In [1]: import numpy as np

In [2]: import numpy.linalg as la

In [3]: np.set_printoptions(suppress=True, linewidth=160)

In [4]: data = np.array([[0.2, 0.1], [0.2, -0.6], [0.7, 1.8], [0.1, -0.4], [1.3, -0.6]])

In [5]: data
Out[5]: 
array([[ 0.2,  0.1],
       [ 0.2, -0.6],
       [ 0.7,  1.8],
       [ 0.1, -0.4],
       [ 1.3, -0.6]])

In [6]: A2 = np.c_[data[:, :1] @ np.array([[2]]), np.array([0, 5, 1, 5, 5])]

In [7]: A2
Out[7]: 
array([[0.4, 0. ],
       [0.4, 5. ],
       [1.4, 1. ],
       [0.2, 5. ],
       [2.6, 5. ]])

In [8]: np.round(la.norm(A2 - data @ la.lstsq(data, A2)[0], axis=0), 3) + 0
Out[8]: array([0.   , 5.372])

In [9]: la.matrix_rank(np.c_[data, A2])
Out[9]: np.int64(3)

In [10]: la.matrix_rank(A2)
Out[10]: np.int64(2)

In [11]: np.round(la.norm(la.qr(data)[0].T @ A2, axis=0) ** 2 / ((A2 ** 2).sum(axis=0) + 1e-12), 3)
Out[11]: array([1.  , 0.62])

In [12]: x0 = np.array([1, 0])

In [13]: y = A2 @ x0

In [14]: np.round(la.pinv(A2) @ A2, 3) + 0
Out[14]: 
array([[1., 0.],
       [0., 1.]])

In [15]: print(np.round(la.lstsq(A2, y)[0], 3))
[1. 0.]

In [16]: try:
    ...:     la.solve(A2, y)
    ...: except la.LinAlgError as e:
    ...:     print(e)
    ...: 
Last 2 dimensions of the array must be square

In [17]: rng = np.random.default_rng(36)

In [18]: y = y + 0.3 * rng.normal(size=5)

In [19]: y.round(3)
Out[19]: array([0.067, 0.314, 1.321, 0.129, 2.936])

In [20]: beta, *_ = la.lstsq(A2, y)

In [21]: np.round(A2.T @ (y - A2 @ beta), 3) + 0
Out[21]: array([0., 0.])

In [22]: proj = data @ la.solve(data.T @ data, data.T)

In [23]: np.round(proj @ data[:, 0], 3)
Out[23]: array([0.2, 0.2, 0.7, 0.1, 1.3])

In [24]: la.matrix_rank(np.eye(5) - proj)
Out[24]: np.int64(3)

In [25]: np.allclose(proj @ proj, proj)
Out[25]: True

In [26]: idx = rng.permutation(2)

In [27]: A2 = data[:, idx] * rng.choice([-1, 1], 2)

In [28]: print(A2)
[[ 0.2  0.1]
 [ 0.2 -0.6]
 [ 0.7  1.8]
 [ 0.1 -0.4]
 [ 1.3 -0.6]]

In [29]: U, _, Vh = la.svd(data.T @ A2)

In [30]: np.round(U @ Vh, 3) + 0
Out[30]: 
array([[1., 0.],
       [0., 1.]])

In [31]: idx
Out[31]: array([0, 1])

In [32]: x0 = np.array([1, 1])

In [33]: y = data @ x0

In [34]: np.round(la.solve(data.T @ data, data.T @ y), 3)
Out[34]: array([1., 1.])

In [35]: y = y + 0.05 * rng.normal(size=5)

In [36]: y.round(3)
Out[36]: array([ 0.3  , -0.445,  2.509, -0.264,  0.706])

In [37]: beta, *_ = la.lstsq(data, y)

In [38]: np.round(data.T @ (y - data @ beta), 3) + 0
Out[38]: array([0., 0.])

In [39]: F = np.load("test8.npy")

In [40]: F
Out[40]: 
array([[ 0.09 , -0.188,  0.254],
       [ 0.319, -0.149,  0.06 ],
       [ 0.89 ,  0.94 , -0.999],
       [-0.43 , -0.641,  0.905],
       [-0.38 ,  0.07 ,  0.11 ],
       [ 0.264,  0.245, -0.508],
       [ 0.501,  0.159, -0.515],
       [ 0.11 , -0.43 ,  0.598],
       [ 0.01 ,  0.07 , -0.119],
       [-0.77 , -0.757,  0.975],
       [ 0.197,  0.757, -0.939],
       [ 0.523,  0.354, -0.731],
       [-0.397, -0.446,  0.77 ],
       [-0.903, -0.762,  0.986],
       [ 0.09 , -0.188,  0.254],
       [-0.493, -0.09 ,  0.422]])

In [41]: # row 14 repeats row 0

In [42]: G = F.T @ F

In [43]: np.round(la.svd(F, compute_uv=False) ** 2, 3)
Out[43]: array([13.342,  0.91 ,  0.135])

In [44]: np.allclose(G, G.T)
Out[44]: True

In [45]: np.round(la.eigvalsh(G)[::-1], 3)
Out[45]: array([13.342,  0.91 ,  0.135])

In [46]: la.matrix_rank(G)
Out[46]: np.int64(3)

In [47]: (F @ F.T).shape
Out[47]: (16, 16)

In [48]: np.round(np.diag(G), 3)
Out[48]: array([3.694, 3.726, 6.967])
